$ python -q
>>> import numpy as np
>>> np.set_printoptions(suppress=True, linewidth=200)
>>> feats = np.load("case16.npy")
>>> print(feats)
[[ 0.05  0.52 -0.91 -0.43 -0.08 -1.47  0.47  0.43 -1.44]
 [ 0.17 -0.54  1.13  0.54 -0.12  1.79 -0.61 -0.64  1.78]
 [ 0.   -1.41  2.8   1.33 -0.02  4.05 -1.28 -1.33  4.05]
 [-0.02  0.22 -0.62 -0.34 -0.04 -0.94  0.29  0.23 -0.94]
 [-0.03  0.34 -0.47 -0.27 -0.01 -0.84  0.31  0.41 -0.94]
 [ 0.01 -0.67  1.49  0.62 -0.05  2.11 -0.7  -0.78  2.06]
 [ 0.06  1.2  -2.21 -1.21 -0.11 -3.56  1.13  1.24 -3.57]
 [ 0.01 -0.32  0.73  0.46  0.02  1.09 -0.3  -0.32  1.08]
 [ 0.02 -0.17  0.22  0.16  0.05  0.39 -0.06 -0.12  0.31]
 [ 0.    0.28 -0.49 -0.17 -0.01 -0.64  0.24  0.17 -0.69]
 [ 0.08 -2.29  4.62  2.24  0.08  6.95 -2.26 -2.38  6.98]
 [ 0.04 -1.06  2.15  1.05  0.09  3.17 -1.12 -1.03  3.09]
 [ 0.05 -0.18  0.41  0.19 -0.03  0.54 -0.14 -0.25  0.61]
 [ 0.01 -0.32  0.48  0.26  0.03  0.7  -0.14 -0.21  0.81]
 [ 0.11  1.08 -2.26 -1.01 -0.02 -3.3   1.04  1.06 -3.34]
 [-0.01 -0.76  1.36  0.69  0.1   2.03 -0.68 -0.74  2.06]
 [ 0.03  1.49 -3.17 -1.61 -0.05 -4.72  1.52  1.56 -4.77]
 [-0.02 -0.98  2.08  0.83  0.04  3.11 -1.02 -1.02  3.11]
 [ 0.01  1.47 -2.94 -1.48 -0.01 -4.44  1.34  1.45 -4.47]
 [-0.07 -0.01 -0.05 -0.05  0.09  0.02 -0.08 -0.04  0.06]
 [ 0.06  1.36 -2.59 -1.36 -0.07 -3.99  1.32  1.35 -4.02]]
>>> W2 = feats[[15, 9]].astype(float)
>>> for _ in range(3):
...     z = np.linalg.norm(feats[:, None] - W2, axis=-1).argmin(axis=1)
...     W2 = np.array([feats[z == j].mean(axis=0) for j in range(2)])
... 
>>> print(z)
[1 0 0 1 1 0 1 0 0 1 0 0 0 0 1 0 1 0 1 1 1]
>>> print(np.bincount(z))
[11 10]
>>> x = np.array([1, -1, 1, -2, -1, 0, -1, -1, -1])
>>> target = feats @ x
>>> print(np.round(np.linalg.lstsq(feats, target)[0], 2) + 0)
[ 1. -1.  1. -2. -1.  0. -1. -1. -1.]
>>> rng = np.random.default_rng(420)
>>> target = target + 0.05 * rng.normal(size=21)
>>> print(target.round(2))
[ 0.08  0.29  0.05  0.26 -0.05  0.4   0.4  -0.42 -0.03 -0.16  0.14  0.11  0.05 -0.24  0.17  0.04  0.4   0.2   0.26 -0.05  0.3 ]
>>> c, *_ = np.linalg.lstsq(feats, target)
>>> print(c.round())
[ 1. -1.  1. -2. -0.  0. -1. -1. -1.]
>>> print(np.round(np.linalg.norm(target - feats @ c), 2))
0.15
>>> print(np.round(feats.T @ (target - feats @ c), 2) + 0)
[0. 0. 0. 0. 0. 0. 0. 0. 0.]
>>> Xc = feats - feats.mean(axis=1)
Traceback (most recent call last):
  File "<python-input-18>", line 1, in <module>
    Xc = feats - feats.mean(axis=1)
         ~~~~~~^~~~~~~~~~~~~~~~~~~~
ValueError: operands could not be broadcast together with shapes (21,9) (21,) 
>>> Xc = feats - feats.mean(axis=0)
>>> U, sv, VT = np.linalg.svd(Xc, full_matrices=False)
>>> print(sv.round(2))
[23.02  0.34  0.31  0.3   0.23  0.19  0.16  0.12  0.09]
>>> print(np.round(VT[0] * np.sign(VT[0, np.abs(VT[0]).argmax()]), 2) + 0)
[ 0.   -0.2   0.39  0.19  0.01  0.59 -0.19 -0.2   0.59]
>>> print(round(float((sv ** 2).sum() ** 2 / (sv ** 4).sum()), 2))
1.0
>>> print(np.round(np.abs(VT[-1]), 2))
[0.38 0.13 0.32 0.19 0.58 0.08 0.43 0.38 0.18]
>>> print(np.round(Xc.mean(axis=0), 2) + 0)
[0. 0. 0. 0. 0. 0. 0. 0. 0.]
>>> print(np.round(sv ** 2 / (sv ** 2).sum(), 2) + 0)
[1. 0. 0. 0. 0. 0. 0. 0. 0.]
>>> print(np.searchsorted(np.cumsum(sv ** 2) / (sv ** 2).sum(), 0.9) + 1)
1
>>> print(np.linalg.matrix_rank(Xc))
9
